$ python -q
>>> import numpy as np
>>> np.set_printoptions(precision=2, suppress=True, linewidth=120, sign=" ")
>>> K = np.load("w.npy")
>>> K
array([[ -1.91,   9.53,  25.96],
       [ 15.11,   4.87, -26.25],
       [ -9.45,  -3.19,  18.37],
       [  1.31, -11.43,  -2.94],
       [  8.09,   1.5 ,   2.01],
       [  1.81,  -4.96,  -8.73],
       [-11.27,  -5.62,   7.84],
       [-10.43,   3.88, -29.83],
       [  3.41,   6.22,  14.32],
       [  3.57,  19.74,  23.81],
       [ 11.13,   4.42, -14.3 ],
       [  8.43,  13.86, -12.25]])
>>> basis = K[[0, 3]].astype(float)
>>> for _ in range(4):
...     idx = np.linalg.norm(K[:, None] - basis, axis=-1).argmin(axis=1)
...     basis = np.array([K[idx == j].mean(axis=0) for j in range(2)])
... 
>>> idx
array([ 0,  1,  0,  1,  1,  1,  0,  1,  0,  0,  1,  1])
>>> basis
array([[ -3.13,   5.34,  18.06],
       [  5.06,   1.73, -13.18]])
>>> np.bincount(idx)
array([ 5,  7])
>>> rng = np.random.default_rng(1157)
>>> A2 = basis + rng.integers(-2, 3, (2, 1)) @ rng.integers(-2, 3, (1, 3))
>>> print(A2)
[[ -5.13   3.34  20.06]
 [  7.06   3.73 -15.18]]
>>> np.abs(A2 - basis).sum(axis=1)
array([ 6.,  6.])
>>> np.linalg.matrix_rank(A2 - basis, tol=1e-8)
np.int64(1)
>>> A2 = np.c_[K[:, :2] @ np.array([[0, 0], [2, 3]]), np.array([-2, -1, 1, -2, 0, -2, 0, 2, 0, -2, 0, -1])]
>>> A2
array([[ 19.06,  28.59,  -2.  ],
       [  9.74,  14.61,  -1.  ],
       [ -6.38,  -9.57,   1.  ],
       [-22.86, -34.29,  -2.  ],
       [  3.  ,   4.5 ,   0.  ],
       [ -9.92, -14.88,  -2.  ],
       [-11.24, -16.86,   0.  ],
       [  7.76,  11.64,   2.  ],
       [ 12.44,  18.66,   0.  ],
       [ 39.48,  59.22,  -2.  ],
       [  8.84,  13.26,   0.  ],
       [ 27.72,  41.58,  -1.  ]])
>>> np.linalg.matrix_rank(np.c_[K, A2])
np.int64(4)
>>> np.round(np.linalg.lstsq(K, A2[:, 0])[0], 2) + 0
array([ 0.,  2.,  0.])
>>> print(np.linalg.matrix_rank(A2))
2
>>> print(np.round(np.linalg.norm(A2 - K @ np.linalg.lstsq(K, A2)[0], axis=0), 2) + 0)
[ 0.    0.    3.77]
>>> G = np.cov(K, rowvar=False)
>>> np.argsort(-K.std(axis=0).round(6), kind="stable")
array([ 2,  1,  0])
>>> round(float(np.corrcoef(K[:, 0], K[:, 1])[0, 1]), 2)
0.35
>>> np.argwhere(np.triu(np.abs(np.corrcoef(K.T)) > 0.8, 1))
array([], shape=(0, 2), dtype=int64)
>>> G
array([[ 74.01,  26.39, -47.8 ],
       [ 26.39,  76.66,  28.51],
       [-47.8 ,  28.51, 351.53]])
>>> K.std(axis=0)
array([  8.24,   8.38,  17.95])
>>> np.linalg.eigvalsh(G)[::-1]
array([ 361.54,  101.26,   39.4 ])
>>> np.median(K, axis=0)
array([ 2.61,  4.15, -0.47])
>>> G.shape
(3, 3)
>>> np.polyfit(K[:, 0], K[:, 1], 1)
array([ 0.36,  2.65])
>>> np.linalg.norm(K, axis=1).argmax()
np.int64(7)
>>> round(K[2] @ K[7], 2)
np.float64(-461.79)
>>> np.linalg.norm(K, axis=1)
array([ 27.72,  30.68,  20.9 ,  11.87,   8.47,  10.2 ,  14.83,  31.84,  15.98,  31.13,  18.65,  20.33])
>>> print(np.round(np.linalg.norm(K, 1), 2), round(np.linalg.norm(K, np.inf), 2))
186.61 47.12
>>> round(float(np.linalg.norm(K, 2)), 2)
63.06
>>> mat = np.loadtxt("dump.csv", delimiter=",")
>>> mat
array([[-4.,  2.,  4.],
       [-1.,  5., -1.],
       [-3., -4., -5.]])
>>> P = np.triu(np.array([[1, -3, -3], [3, 0, -1], [-3, 0, -2]]), 1) + np.eye(3)
>>> A2 = P @ mat @ np.linalg.inv(P)
>>> np.linalg.matrix_rank(A2)
np.int64(3)
>>> print(np.trace(A2), np.trace(mat))
-4.0 -4.0
>>> print(round(float(np.linalg.det(A2)), 2))
188.0
